>>> import numpy as np
>>> import numpy.linalg as la
>>> np.set_printoptions(suppress=True, linewidth=100)
>>> rd = lambda a: np.round(a, 1) + 0
>>> J = np.array([[0, -2, 2, 0, -2],
...     [0, -2, 2, 0, -2],
...     [0, -2, 2, 0, -2],
...     [1, -1, 3, 1, -1],
...     [1, -1, 3, 1, -1],
...     [1, -1, 3, 1, -1]])
>>> rng = np.random.default_rng(962)
>>> B = J + rng.integers(-2, 3, (6, 2)) @ rng.integers(-2, 3, (2, 5))
>>> B
array([[ 2, -1,  5,  1, -2],
       [ 0,  0,  4,  2, -2],
       [ 0,  0,  4,  2, -2],
       [ 3,  0,  6,  2, -1],
       [ 3, -6,  0, -4, -1],
       [ 3, -6,  0, -4, -1]])
>>> np.abs(B - J).sum(axis=1)
array([ 7,  6,  6,  7, 15, 15])
>>> rd(la.svd(B - J, compute_uv=False))
array([12.6,  4.7,  0. ,  0. ,  0. ])
>>> M = np.loadtxt("w.csv", delimiter=",")
>>> M
array([[ 2., -3.,  0.,  0.],
       [-3.,  1., -3.,  0.],
       [ 0., -3., -5., -3.],
       [ 0.,  0., -3.,  3.]])
>>> x = np.array([1, 3, 3, 5])
>>> h1 = np.maximum(M @ x, 0)
>>> print(M.T @ h1)
[  0.   0. -18.  18.]
>>> print(np.maximum(M @ (3 * x), 0))
[ 0.  0.  0. 18.]
>>> ang = np.radians(30)
>>> R = np.eye(4)
>>> R[2, 2] = R[0, 0] = np.cos(ang)
>>> R[2, 0], R[0, 2] = -np.sin(ang), np.sin(ang)
>>> rd(R)
array([[ 0.9,  0. ,  0.5,  0. ],
       [ 0. ,  1. ,  0. ,  0. ],
       [-0.5,  0. ,  0.9,  0. ],
       [ 0. ,  0. ,  0. ,  1. ]])
>>> B = M @ R.T
>>> np.allclose(M @ M.T, B @ B.T)
True
>>> rd(la.svd(M, compute_uv=False)), rd(la.svd(B, compute_uv=False))
(array([7.1, 5.2, 3.7, 0.8]), array([7.1, 5.2, 3.7, 0.8]))
>>> rd(np.abs(B - M).max(axis=0))
array([2.5, 0. , 1.9, 0. ])
>>> t3 = np.stack([R, -3 * R, R[::-1]])
>>> la.matrix_rank(t3)
array([4, 4, 4])
>>> rd(t3.sum(axis=0))
array([[-1.7,  0. , -1. ,  1. ],
       [-0.5, -2. ,  0.9,  0. ],
       [ 1. ,  1. , -1.7,  0. ],
       [ 0.9,  0. ,  0.5, -2. ]])
>>> rd(la.norm(t3, axis=(1, 2)))
array([2., 6., 2.])
>>> rd(la.det(t3))
array([ 1., 81.,  1.])
>>> print(la.matrix_rank(t3.reshape(3, -1)))
2
>>> np.einsum("bij,cij->bc", t3, t3)
array([[  4., -12.,   0.],
       [-12.,  36.,   0.],
       [  0.,   0.,   4.]])
>>> ang = np.radians(120)
>>> R = np.eye(5)
>>> R[0, 0] = R[2, 2] = np.cos(ang)
>>> R[0, 2], R[2, 0] = -np.sin(ang), np.sin(ang)
>>> rd(R)
array([[-0.5,  0. , -0.9,  0. ,  0. ],
       [ 0. ,  1. ,  0. ,  0. ,  0. ],
       [ 0.9,  0. , -0.5,  0. ,  0. ],
       [ 0. ,  0. ,  0. ,  1. ,  0. ],
       [ 0. ,  0. ,  0. ,  0. ,  1. ]])
>>> B = J @ R.T
>>> np.allclose(la.norm(J, axis=1), la.norm(B, axis=1))
True
>>> rd(B)
array([[-1.7, -2. , -1. ,  0. , -2. ],
       [-1.7, -2. , -1. ,  0. , -2. ],
       [-1.7, -2. , -1. ,  0. , -2. ],
       [-3.1, -1. , -0.6,  1. , -1. ],
       [-3.1, -1. , -0.6,  1. , -1. ],
       [-3.1, -1. , -0.6,  1. , -1. ]])
>>> K = np.loadtxt("dump.csv", delimiter=",")
>>> K
array([[ 1.1, -2.2, -0.3, -0.9,  0.9,  0.5],
       [-0.6, -1. ,  0.8, -0.2,  1.2,  0.1],
       [-0.2,  0.7, -2.1,  0.6, -1. ,  0.8],
       [-1.1,  0.9, -1.2,  0. , -1.2,  0.3],
       [ 1.4,  0.1, -0.1,  1.8,  1.4,  0.4],
       [-0.5, -0.5,  0.1,  1.2,  0.7,  0.4],
       [-0.9, -0.4, -1. ,  1.8, -2.5,  0.5],
       [-1.5,  0.1,  0. ,  1.4, -0.2,  0.1],
       [ 1.4,  1. ,  0.1,  0. ,  0.5, -1.7],
       [ 7.5, -8.5,  2.5,  0.5, -4.5,  9. ],
       [ 0.8,  1.6,  0.2,  1.1, -1.2, -0.1],
       [ 1. , -0.5, -0.8,  0.6, -2.3,  0.4],
       [ 0.2,  1.1, -1.3, -0.2,  0.3, -0.3],
       [-0.9, -0.4,  0.6, -0.9,  1.2,  1. ],
       [ 0.2, -0.5, -1.5,  0.5, -1.1,  0.9],
       [-0.2,  0.4, -0.1, -1.4, -2. ,  0.3],
       [-1. , -1. , -1.7,  0.6,  0.1,  1.9],
       [ 0.3, -0.8, -0.1, -1.3, -1.2, -1.4],
       [-0.4, -0.8,  1.4, -0.8, -0.4,  1. ],
       [-0.4, -1.1, -1.8,  0.2,  1.4,  0.5],
       [-0.3,  0.8,  0.8, -0.7, -0.5,  0. ],
       [-0.3,  0.3,  0.5,  0.6,  0.4, -0.6],
       [-0.5,  0.2, -1.8,  0.5,  0.2, -0.1],
       [-1.9,  0.5,  0.2,  0.6,  0.6, -0.7],
       [ 1.3, -0.4, -0.9,  0.7, -0.4, -0.1],
       [-0.6,  0.2,  0.1,  0.3,  1.9,  1.1],
       [ 1.7, -1.3, -1.9,  0.9,  0.4,  0.8],
       [-0.1,  0.6, -1.4, -0.4,  0.7,  0.6],
       [ 0.3,  0.6, -0.8,  0.7, -0.5, -0.8],
       [ 1.7,  1. ,  0.3,  0.5, -0.4, -0.1],
       [-0.5,  0.2,  1. , -1.1,  0.8,  0.6],
       [-0.4, -0.7,  1. ,  0. , -0.6,  2.4],
       [ 1.4,  0.7, -0.8,  0.3, -0.6,  1. ],
       [-0.2,  0.6, -0.1,  0.6, -0.8, -2. ],
       [-0.8, -0.1, -0.4,  2.4,  0.6,  1.2]])
>>> Ac = K - K.mean(axis=0)
>>> vecs = la.svd(Ac)[2][:1]
>>> B = Ac - Ac @ vecs.T @ vecs
>>> rd(np.diag(vecs.T @ vecs))
array([0.2, 0.3, 0. , 0. , 0.1, 0.3])
>>> rd(np.cov(Ac @ vecs.T, rowvar=False))
np.float64(7.4)
